>>> import numpy as np
>>> from numpy import linalg as LA
>>> np.set_printoptions(precision=2, suppress=True, linewidth=160, floatmode="fixed")
>>> rng = np.random.default_rng(88022)
>>> E = np.array([[1, 4, 3, 4, 2, 1, 2, 4, 0, 0],
...     [1, 1, 2, 2, 5, 0, 2, 4, 2, 1],
...     [2, 1, 3, 2, 0, 5, 5, 1, 0, 3],
...     [3, 1, 5, 2, 0, 5, 2, 3, 2, 0],
...     [0, 4, 3, 1, 5, 3, 3, 5, 3, 5],
...     [3, 1, 0, 2, 2, 1, 2, 4, 3, 2],
...     [4, 2, 5, 0, 4, 1, 4, 4, 3, 0],
...     [3, 2, 3, 4, 1, 4, 5, 1, 0, 0],
...     [2, 0, 3, 3, 2, 3, 5, 5, 2, 3],
...     [0, 1, 0, 1, 4, 2, 2, 0, 3, 0],
...     [4, 1, 2, 4, 5, 0, 4, 2, 5, 4],
...     [0, 5, 3, 0, 5, 3, 0, 2, 0, 2],
...     [4, 4, 3, 1, 5, 2, 2, 1, 1, 3]]) * (rng.random((13, 10)) < 0.3)
>>> print(E)
[[0 0 3 0 0 0 0 0 0 0]
 [0 0 2 0 0 0 2 0 0 0]
 [2 0 0 0 0 5 5 0 0 0]
 [3 1 0 0 0 0 0 0 2 0]
 [0 4 0 0 0 0 3 0 0 0]
 [0 0 0 0 0 1 0 4 0 2]
 [0 0 0 0 0 0 4 0 0 0]
 [3 0 0 0 0 0 0 1 0 0]
 [0 0 0 0 2 3 0 0 2 3]
 [0 1 0 1 0 0 2 0 0 0]
 [0 1 0 4 5 0 4 0 5 0]
 [0 0 0 0 0 0 0 2 0 0]
 [0 4 0 1 5 2 2 1 0 3]]
>>> out = np.c_[E[:, :2] @ np.array([[4, 5], [5, 0]]), np.array([1, 1, 2, -2, 2, 0, 0, 3, -3, 3, -3, -2, -1])]
>>> print(out)
[[ 0  0  1]
 [ 0  0  1]
 [ 8 10  2]
 [17 15 -2]
 [20  0  2]
 [ 0  0  0]
 [ 0  0  0]
 [12 15  3]
 [ 0  0 -3]
 [ 5  0  3]
 [ 5  0 -3]
 [ 0  0 -2]
 [20  0 -1]]
>>> print(np.round(LA.lstsq(E, out[:, 0])[0], 2) + 0)
[4.00 5.00 0.00 0.00 0.00 0.00 0.00 0.00 0.00 0.00]
>>> print(LA.matrix_rank(np.c_[E, out]))
11
>>> print(LA.matrix_rank(out))
3
>>> proj = E @ LA.solve(E.T @ E, E.T)
>>> print(np.round(LA.eigvalsh(proj), 2) + 0)
[0.00 0.00 0.00 1.00 1.00 1.00 1.00 1.00 1.00 1.00 1.00 1.00 1.00]
>>> print(np.round(np.trace(proj), 2))
10.0
>>> print(np.round(proj @ E[:, 9], 2) + 0)
[0.00 0.00 0.00 0.00 0.00 2.00 0.00 0.00 3.00 0.00 0.00 0.00 3.00]
>>> t = np.radians(36)
>>> r_ = np.eye(10)
>>> r_[8, 8] = r_[7, 7] = np.cos(t)
>>> r_[8, 7], r_[7, 8] = -np.sin(t), np.sin(t)
>>> print(r_)
[[ 1.00  0.00  0.00  0.00  0.00  0.00  0.00  0.00  0.00  0.00]
 [ 0.00  1.00  0.00  0.00  0.00  0.00  0.00  0.00  0.00  0.00]
 [ 0.00  0.00  1.00  0.00  0.00  0.00  0.00  0.00  0.00  0.00]
 [ 0.00  0.00  0.00  1.00  0.00  0.00  0.00  0.00  0.00  0.00]
 [ 0.00  0.00  0.00  0.00  1.00  0.00  0.00  0.00  0.00  0.00]
 [ 0.00  0.00  0.00  0.00  0.00  1.00  0.00  0.00  0.00  0.00]
 [ 0.00  0.00  0.00  0.00  0.00  0.00  1.00  0.00  0.00  0.00]
 [ 0.00  0.00  0.00  0.00  0.00  0.00  0.00  0.81  0.59  0.00]
 [ 0.00  0.00  0.00  0.00  0.00  0.00  0.00 -0.59  0.81  0.00]
 [ 0.00  0.00  0.00  0.00  0.00  0.00  0.00  0.00  0.00  1.00]]
>>> out = E @ r_.T
>>> print(np.round(LA.det(r_), 2), round(float(np.trace(r_)), 2))
1.0 9.62
>>> print(np.allclose(E @ E.T, out @ out.T))
True
>>> print(out)
[[ 0.00  0.00  3.00  0.00  0.00  0.00  0.00  0.00  0.00  0.00]
 [ 0.00  0.00  2.00  0.00  0.00  0.00  2.00  0.00  0.00  0.00]
 [ 2.00  0.00  0.00  0.00  0.00  5.00  5.00  0.00  0.00  0.00]
 [ 3.00  1.00  0.00  0.00  0.00  0.00  0.00  1.18  1.62  0.00]
 [ 0.00  4.00  0.00  0.00  0.00  0.00  3.00  0.00  0.00  0.00]
 [ 0.00  0.00  0.00  0.00  0.00  1.00  0.00  3.24 -2.35  2.00]
 [ 0.00  0.00  0.00  0.00  0.00  0.00  4.00  0.00  0.00  0.00]
 [ 3.00  0.00  0.00  0.00  0.00  0.00  0.00  0.81 -0.59  0.00]
 [ 0.00  0.00  0.00  0.00  2.00  3.00  0.00  1.18  1.62  3.00]
 [ 0.00  1.00  0.00  1.00  0.00  0.00  2.00  0.00  0.00  0.00]
 [ 0.00  1.00  0.00  4.00  5.00  0.00  4.00  2.94  4.05  0.00]
 [ 0.00  0.00  0.00  0.00  0.00  0.00  0.00  1.62 -1.18  0.00]
 [ 0.00  4.00  0.00  1.00  5.00  2.00  2.00  0.81 -0.59  3.00]]
